$ python3 -q
>>> import numpy as np
>>> np.set_printoptions(suppress=True, linewidth=140)
>>> F = np.array([[0, 0, -2, 0, 0, 0, 0, -3, 0, 0, 0, 0, -2],
...     [0, 0, 0, 1, 0, 2, 0, 0, 0, 0, 0, -1, 3],
...     [0, 0, 0, 0, 0, -3, 0, 0, 0, -1, 0, 2, 0],
...     [0, 0, 1, 0, -1, 0, -3, 0, 0, 0, 0, -2, 1]])
>>> F
array([[ 0,  0, -2,  0,  0,  0,  0, -3,  0,  0,  0,  0, -2],
       [ 0,  0,  0,  1,  0,  2,  0,  0,  0,  0,  0, -1,  3],
       [ 0,  0,  0,  0,  0, -3,  0,  0,  0, -1,  0,  2,  0],
       [ 0,  0,  1,  0, -1,  0, -3,  0,  0,  0,  0, -2,  1]])
>>> def softmax(z):
...     e = np.exp(z - z.max(axis=-1, keepdims=True))
...     return e / e.sum(axis=-1, keepdims=True)
... 
>>> np.round(softmax(F).sum(axis=1), 2)
array([1., 1., 1., 1.])
>>> att = F @ F.T / np.sqrt(13)
>>> np.round(softmax(att + np.triu(np.full(att.shape, -np.inf), 1)), 2) + 0
array([[1.  , 0.  , 0.  , 0.  ],
       [0.  , 1.  , 0.  , 0.  ],
       [0.02, 0.  , 0.98, 0.  ],
       [0.  , 0.04, 0.  , 0.95]])
>>> arr = np.loadtxt("x.csv", delimiter=",")
>>> arr
array([[-0.03,  1.98,  0.98,  1.01,  1.98,  1.  ],
       [ 0.02,  2.01,  1.01,  0.97,  2.03,  0.99],
       [ 0.02,  2.02,  0.99,  1.  ,  2.03,  1.01],
       [-0.01,  1.98,  1.02,  1.03,  2.05,  1.01],
       [-0.01,  1.98,  0.97,  1.01,  1.95,  0.99],
       [ 0.02,  2.  ,  0.99,  0.97,  1.99,  1.02],
       [ 0.01,  2.03,  0.99,  0.97,  2.02,  0.97],
       [-0.02,  2.  ,  1.  ,  0.98,  1.99,  0.98],
       [-0.03,  2.  ,  0.99,  1.01,  2.02,  1.  ],
       [-0.05,  2.02,  0.98,  0.99,  2.02,  1.01],
       [-0.02,  2.02,  0.99,  1.01,  2.  ,  1.  ],
       [ 0.01,  2.01,  0.98,  1.02,  2.02,  0.98],
       [ 0.01,  2.  ,  1.01,  1.01,  2.01,  0.97],
       [ 0.01,  2.03,  1.  ,  0.99,  2.02,  0.98],
       [ 0.02,  1.98,  1.02,  1.01,  2.03,  1.03],
       [-0.01,  2.01,  0.99,  0.99,  1.97,  0.98],
       [ 0.01,  1.95,  1.02,  0.99,  2.02,  0.95],
       [-0.01,  2.  ,  1.02,  1.  ,  1.98,  0.99],
       [ 0.  ,  1.97,  1.01,  0.97,  1.99,  0.98],
       [ 0.  ,  2.02,  1.01,  1.01,  2.01,  1.02],
       [ 2.99,  3.02, -0.02,  1.02, -0.02,  0.99],
       [ 3.02,  3.03,  0.02,  0.99,  0.01,  0.99],
       [ 3.03,  2.97,  0.  ,  0.99,  0.03,  1.01],
       [ 3.01,  3.02, -0.01,  1.01,  0.01,  1.  ],
       [ 2.99,  2.98,  0.  ,  0.98,  0.  ,  0.98],
       [ 3.  ,  2.94,  0.02,  1.03,  0.  ,  0.95],
       [ 3.03,  3.01,  0.01,  0.99,  0.  ,  0.99],
       [ 3.  ,  3.  ,  0.03,  1.05, -0.03,  1.01],
       [ 3.  ,  3.04,  0.02,  1.  , -0.02,  1.02],
       [ 3.  ,  2.98,  0.02,  0.98,  0.03,  0.99],
       [ 2.96,  2.97, -0.01,  0.98,  0.  ,  0.97],
       [ 3.  ,  3.  , -0.01,  0.99,  0.03,  0.99],
       [ 3.03,  2.96,  0.01,  1.03,  0.02,  0.99],
       [ 3.  ,  3.02,  0.03,  1.  ,  0.01,  0.99],
       [ 3.01,  3.01,  0.02,  0.99,  0.01,  0.99],
       [ 3.  ,  3.  ,  0.02,  1.01, -0.01,  1.01],
       [ 3.  ,  3.  ,  0.03,  1.01,  0.  ,  1.  ],
       [ 3.03,  2.99,  0.  ,  0.99,  0.01,  0.99],
       [ 3.  ,  3.04,  0.03,  1.  , -0.03,  1.  ],
       [ 3.01,  2.98, -0.01,  1.01, -0.03,  1.  ]])
>>> A2 = arr / np.sqrt((arr ** 2).mean(axis=1, keepdims=True))
>>> np.linalg.matrix_rank(A2) == np.linalg.matrix_rank(arr)
np.True_
>>> np.linalg.matrix_rank(arr - arr.mean(axis=1, keepdims=True))
np.int64(5)
>>> dist = np.linalg.norm(arr[:, None] - arr[None], axis=-1)
>>> dist[:5, :5].round(2)
array([[0.  , 0.09, 0.08, 0.09, 0.04],
       [0.09, 0.  , 0.04, 0.08, 0.11],
       [0.08, 0.04, 0.  , 0.07, 0.1 ],
       [0.09, 0.08, 0.07, 0.  , 0.12],
       [0.04, 0.11, 0.1 , 0.12, 0.  ]])
>>> dist[9].round(2)
array([0.06, 0.08, 0.07, 0.09, 0.09, 0.08, 0.08, 0.06, 0.04, 0.  , 0.04, 0.07, 0.08, 0.07, 0.09, 0.07, 0.12, 0.08, 0.09, 0.06, 3.92, 3.93,
       3.91, 3.92, 3.9 , 3.89, 3.94, 3.92, 3.93, 3.89, 3.88, 3.9 , 3.91, 3.9 , 3.91, 3.91, 3.9 , 3.93, 3.93, 3.93])
>>> np.unravel_index(dist.round(6).argmax(), dist.shape)
(np.int64(3), np.int64(26))
>>> vec = np.array([3, 0, 2, 3, 3, 1, 1, 1, 2, 2, 2, 2, 2])
>>> h = np.maximum(F @ vec, 0)
>>> np.maximum(F @ vec, 0) - np.maximum(-F @ vec, 0)
array([-11,   9,  -1,  -6])
>>> np.maximum(F @ (3 * vec), 0)
array([ 0, 27,  0,  0])
>>> [round(float(x), 2) for x in np.linalg.svd(arr, compute_uv=False)[:3]]
[22.22, 11.26, 0.15]
>>> np.round(np.linalg.norm(arr, 2) / np.linalg.norm(arr), 2)
np.float64(0.89)
>>> np.linalg.cond(arr) > 100
np.True_
>>> np.round(np.abs(np.linalg.svd(arr)[2][-1]), 2)
array([0.09, 0.21, 0.37, 0.42, 0.15, 0.78])
>>> J = np.loadtxt("m.csv", delimiter=",")
>>> J
array([[ 4.,  2.,  1.,  2., -4.,  5., -1.],
       [-5.,  1.,  3.,  1.,  4.,  1., -1.],
       [ 5., -4., -2.,  3., -2., -3., -1.],
       [ 3.,  4.,  1., -1., -2.,  2.,  3.],
       [ 5., -3., -4.,  5.,  4., -1., -1.],
       [ 3.,  2.,  5., -1.,  2., -3., -4.],
       [-5.,  3., -4., -3., -1.,  4., -5.],
       [ 3., -4.,  4.,  4.,  4.,  0.,  2.],
       [ 5.,  2.,  1.,  0., -5., -5.,  5.],
       [ 1., -3., -5.,  0.,  0.,  1., -3.],
       [ 3.,  4.,  3., -5.,  5., -2., -1.]])
>>> vec = np.array([-1, 0, -2, -3, 5, -1, 5])
>>> rhs = J @ vec
>>> rhs
array([-42.,  10., -22.,   1.,   4., -17., -12.,   7.,  -2.,  -7.,  28.])
>>> np.round(np.linalg.lstsq(J, rhs)[0], 2) + 0
array([-1.,  0., -2., -3.,  5., -1.,  5.])
>>> rng = np.random.default_rng(5)
>>> rhs = rhs + 0.1 * rng.normal(size=11)
>>> rhs.round(2)
array([-42.08,   9.87, -22.02,   1.04,   4.11, -16.99, -12.06,   6.92,  -1.93,  -6.84,  28.03])
>>> b, *_ = np.linalg.lstsq(J, rhs)
>>> [round(float(np.linalg.norm(np.linalg.solve(J.T @ J + lam * np.eye(7), J.T @ rhs))), 2) for lam in (0, 1, 10, 100)]
[8.08, 7.88, 6.54, 2.83]
>>> b.round(2) + 0
array([-0.99,  0.  , -2.02, -3.01,  5.01, -1.01,  5.01])
>>> round(float(np.linalg.norm(rhs - J @ b)), 2)
0.15
>>> A2 = np.c_[J[:, :5] @ np.array([[2, 1, 2, 1, 0],
...     [0, -2, 2, -1, -1],
...     [2, -2, -1, 1, 0],
...     [-1, 1, -1, -1, 1],
...     [1, 0, -1, 1, -2]]), np.array([1, 3, 0, 1, 0, 0, 1, 3, 2, 3, 0])]
>>> A2
array([[  4.,   0.,  13.,  -3.,   8.,   1.],
       [ -1., -12., -16.,   0.,  -8.,   3.],
       [  1.,  20.,   3.,   2.,  11.,   0.],
       [  7.,  -8.,  16.,  -1.,  -1.,   1.],
       [  1.,  24.,  -1.,   3.,   0.,   0.],
       [ 19., -12.,   4.,   9.,  -7.,   0.],
       [-16.,  -6.,   4., -10.,  -4.,   1.],
       [ 14.,   7., -14.,  11.,   0.,   3.],
       [  7.,  -1.,  18.,  -1.,   8.,   2.],
       [ -8.,  17.,   1.,  -1.,   3.,   3.],
       [ 22., -16.,  11.,  12., -19.,   0.]])
>>> np.round(np.linalg.norm(np.linalg.qr(J)[0].T @ A2, axis=0) ** 2 / ((A2 ** 2).sum(axis=0) + 1e-12), 2)
array([1.  , 1.  , 1.  , 1.  , 1.  , 0.12])
>>> np.round(np.linalg.lstsq(J, A2[:, 0])[0], 2) + 0
array([ 2.,  0.,  2., -1.,  1.,  0.,  0.])
>>> np.linalg.matrix_rank(A2)
np.int64(6)
>>> r0, r1 = J[1], J[10]
>>> r0 @ r1
np.float64(12.0)
>>> p = (r0 @ r1) / (r0 @ r0) * r0
>>> round(float(np.linalg.norm(r0 + r1) ** 2 + np.linalg.norm(r0 - r1) ** 2), 2)
286.0
>>> np.outer(r0, r1)
array([[-15., -20., -15.,  25., -25.,  10.,   5.],
       [  3.,   4.,   3.,  -5.,   5.,  -2.,  -1.],
       [  9.,  12.,   9., -15.,  15.,  -6.,  -3.],
       [  3.,   4.,   3.,  -5.,   5.,  -2.,  -1.],
       [ 12.,  16.,  12., -20.,  20.,  -8.,  -4.],
       [  3.,   4.,   3.,  -5.,   5.,  -2.,  -1.],
       [ -3.,  -4.,  -3.,   5.,  -5.,   2.,   1.]])
>>> A2 = np.array([[3, 3, 0],
...     [-5, 1, -1],
...     [5, 4, 3],
...     [5, -4, 1],
...     [-5, -5, -1],
...     [5, -2, 5],
...     [4, 1, 4]])
>>> np.einsum("ij,ij->i", J, J)
array([ 67.,  54.,  68.,  44.,  93.,  68., 101.,  77., 105.,  45.,  89.])
>>> np.vstack([J, A2.T]).shape
(14, 7)
>>> A2 @ J
Traceback (most recent call last):
  File "<python-input-51>", line 1, in <module>
    A2 @ J
    ~~~^~~
ValueError: matmul: Input operand 1 has a mismatch in its core dimension 0, with gufunc signature (n?,k),(k,m?)->(n?,m?) (size 11 is different from 3)
>>> np.linalg.matrix_rank(J @ A2)
np.int64(3)
>>> np.einsum("ik,kj->ij", J, A2)
array([[ 58.,  19.,  28.],
       [-19., -29.,   6.],
       [ 31.,   6., -16.],
       [ 21.,  30.,  22.],
       [  6., -43., -17.],
       [-22.,  27., -21.],
       [-60., -24., -17.],
       [ 57., -13.,  24.],
       [ 30.,  61.,   1.],
       [-14., -25., -19.],
       [-60.,  23., -19.]])
